In [1]: import numpy as np

In [2]: np.set_printoptions(precision=3, suppress=True, linewidth=160)

In [3]: def tidy(a):
   ...:     return np.round(a, 3) + 0
   ...: 

In [4]: feats = np.load("sample9.npy")

In [5]: feats
Out[5]: 
array([[ 0,  4, -1,  2],
       [-4,  0, -3, -4],
       [ 1,  3,  0,  2],
       [-2,  4, -2,  0]])

In [6]: # antisymmetric, zero diagonal

In [7]: rng = np.random.default_rng(2125)

In [8]: z = rng.permutation(4)

In [9]: z
Out[9]: array([2, 3, 0, 1])

In [10]: B = feats[z][:, z]

In [11]: tidy(np.linalg.det(B)), tidy(np.linalg.det(feats[z]))
Out[11]: (np.float64(4.0), np.float64(4.0))

In [12]: np.allclose(B, feats)
Out[12]: False

In [13]: B
Out[13]: 
array([[ 0,  2,  1,  3],
       [-2,  0, -2,  4],
       [-1,  2,  0,  4],
       [-3, -4, -4,  0]])

In [14]: np.diag(B)
Out[14]: array([0, 0, 0, 0])

In [15]: np.trace(B)
Out[15]: np.int64(0)

In [16]: tidy(np.sort(np.abs(np.linalg.eigvals(B))))
Out[16]: array([0.283, 0.283, 7.065, 7.065])

In [17]: x0 = np.array([3, 3, 3, 0])

In [18]: B * x0
Out[18]: 
array([[  0,   6,   3,   0],
       [ -6,   0,  -6,   0],
       [ -3,   6,   0,   0],
       [ -9, -12, -12,   0]])

In [19]: B @ np.eye(4)[3]
Out[19]: array([3., 4., 4., 0.])

In [20]: B @ x0
Out[20]: array([  9, -12,   3, -33])

In [21]: x0 = np.array([-2, 2, 2, 0])

In [22]: tidy(np.linalg.eigvals(feats).real)
Out[22]: array([0., 0., 0., 0.])

In [23]: tidy(np.linalg.det(feats))
Out[23]: np.float64(4.0)

In [24]: O = np.linalg.solve(np.eye(4) - feats, np.eye(4) + feats)

In [25]: tidy(O @ O.T)
Out[25]: 
array([[1., 0., 0., 0.],
       [0., 1., 0., 0.],
       [0., 0., 1., 0.],
       [0., 0., 0., 1.]])

In [26]: tidy(np.linalg.det(O))
Out[26]: np.float64(1.0)

In [27]: O, vecs = np.linalg.qr(feats[:, :1])[0], np.linalg.qr(feats[:, 1:])[0]

In [28]: sv = np.linalg.svd(O.T @ vecs, compute_uv=False)

In [29]: tidy(sv)
Out[29]: array([0.997])

In [30]: (sv > 0.9).sum()
Out[30]: np.int64(1)

In [31]: tidy(np.linalg.norm(O @ O.T - vecs @ vecs.T, 2))
Out[31]: np.float64(1.0)
